$ python3 -q
>>> import numpy as np
>>> from numpy import linalg as LA
>>> np.set_printoptions(suppress=True, linewidth=100)
>>> M = np.array([[-5.01, 10.99, -5.01, 8.95, -3.01, -10.03],
...     [3.02, 3.96, -11.0, -2.03, -7.01, -7.02],
...     [-2.01, -6.98, 3.96, -7.0, -1.98, 13.01],
...     [0.98, -3.96, 1.0, -8.02, -7.01, 12.03],
...     [1.04, 6.01, 9.0, 13.96, 13.0, -11.98],
...     [-2.0, 13.0, -5.98, 12.03, 0.01, -16.99],
...     [2.03, -14.05, 4.02, -6.02, 12.03, 3.04]])
>>> x0 = np.array([8, 5, 8, 5, 4, 8])
>>> h = np.maximum(M @ x0, 0)
>>> M * (h > 1e-9)[:, None]
array([[ -0.  ,   0.  ,  -0.  ,   0.  ,  -0.  ,  -0.  ],
       [  0.  ,   0.  ,  -0.  ,  -0.  ,  -0.  ,  -0.  ],
       [ -2.01,  -6.98,   3.96,  -7.  ,  -1.98,  13.01],
       [  0.98,  -3.96,   1.  ,  -8.02,  -7.01,  12.03],
       [  1.04,   6.01,   9.  ,  13.96,  13.  , -11.98],
       [ -0.  ,   0.  ,  -0.  ,   0.  ,   0.  ,  -0.  ],
       [  2.03, -14.05,   4.02,  -6.02,  12.03,   3.04]])
>>> np.round(np.maximum(M @ (3 * x0), 0), 2)
array([  0.  ,   0.  , 125.58,  72.42, 408.99,   0.  ,  61.47])
>>> np.flatnonzero(h > 1e-9)
array([2, 3, 4, 6])
>>> np.round(np.maximum(M @ x0, 0) - np.maximum(-M @ x0, 0), 2)
array([ -72.74, -138.39,   41.86,   24.14,  136.33,  -74.57,   20.49])
>>> np.tanh(M @ x0)
array([-1., -1.,  1.,  1.,  1., -1.,  1.])
>>> U, sv, Vh = LA.svd(M)
>>> sv.round(2)
array([44.11, 26.58, 12.99,  5.49,  0.05,  0.04])
>>> out = U[:, :4] @ np.diag(sv[:4]) @ Vh[:4]
>>> round(float(LA.norm(M - out) / LA.norm(M)), 2)
0.0
>>> round(np.abs(M - out).max(), 2)
np.float64(0.02)
>>> LA.matrix_rank(M, rtol=0.05)
np.int64(4)
>>> A = np.load("out18.npy")
>>> A
array([[0, 0, 1, 0, 0, 0, 1],
       [0, 0, 0, 0, 0, 1, 0],
       [1, 0, 0, 0, 0, 0, 1],
       [0, 0, 0, 0, 1, 0, 0],
       [0, 0, 0, 1, 0, 0, 0],
       [0, 1, 0, 0, 0, 0, 0],
       [1, 0, 1, 0, 0, 0, 0]])
>>> u = np.array([3, -3, -1, -3, -2, 3, -1])
>>> out = A + np.outer(u, np.eye(7)[4])
>>> LA.matrix_rank(LA.inv(out) - LA.inv(A), tol=1e-8)
np.int64(1)
>>> round(float(LA.det(out) / LA.det(A)), 2), round(float(1 + LA.solve(A, u)[4]), 2)
(-2.0, -2.0)
>>> LA.matrix_rank(out - A)
np.int64(1)
>>> out
array([[ 0.,  0.,  1.,  0.,  3.,  0.,  1.],
       [ 0.,  0.,  0.,  0., -3.,  1.,  0.],
       [ 1.,  0.,  0.,  0., -1.,  0.,  1.],
       [ 0.,  0.,  0.,  0., -2.,  0.,  0.],
       [ 0.,  0.,  0.,  1., -2.,  0.,  0.],
       [ 0.,  1.,  0.,  0.,  3.,  0.,  0.],
       [ 1.,  0.,  1.,  0., -1.,  0.,  0.]])
>>> out = np.array([[2, 2, 8, 7, 2, 8, 1],
...     [7, 7, 4, 5, 5, 7, 9],
...     [0, 3, 4, 2, 5, 8, 4],
...     [1, 6, 2, 0, 9, 4, 8],
...     [0, 0, 1, 2, 5, 5, 3],
...     [7, 5, 2, 8, 9, 7, 7],
...     [1, 1, 4, 3, 2, 3, 1]])
>>> out[-1] = out[0]
>>> F = out + 0.3 * np.eye(7)
>>> F
array([[2.3, 2. , 8. , 7. , 2. , 8. , 1. ],
       [7. , 7.3, 4. , 5. , 5. , 7. , 9. ],
       [0. , 3. , 4.3, 2. , 5. , 8. , 4. ],
       [1. , 6. , 2. , 0.3, 9. , 4. , 8. ],
       [0. , 0. , 1. , 2. , 5.3, 5. , 3. ],
       [7. , 5. , 2. , 8. , 9. , 7.3, 7. ],
       [2. , 2. , 8. , 7. , 2. , 8. , 1.3]])
>>> rng = np.random.default_rng(595)
>>> z = rng.permutation(7)
>>> z
array([1, 0, 4, 5, 6, 3, 2])
>>> out = F[z][:, z]
>>> np.diag(out)
array([7.3, 2.3, 5.3, 7.3, 1.3, 0.3, 4.3])
>>> out
array([[7.3, 7. , 5. , 7. , 9. , 5. , 4. ],
       [2. , 2.3, 2. , 8. , 1. , 7. , 8. ],
       [0. , 0. , 5.3, 5. , 3. , 2. , 1. ],
       [5. , 7. , 9. , 7.3, 7. , 8. , 2. ],
       [2. , 2. , 2. , 8. , 1.3, 7. , 8. ],
       [6. , 1. , 9. , 4. , 8. , 0.3, 2. ],
       [3. , 0. , 5. , 8. , 4. , 2. , 4.3]])
>>> np.allclose(out, F)
False
>>> np.trace(out)
np.float64(28.1)
>>> np.round(np.sort(np.abs(LA.eigvals(out))), 2)
array([ 0.3 ,  3.08,  3.08,  3.88,  3.88,  4.94, 31.98])
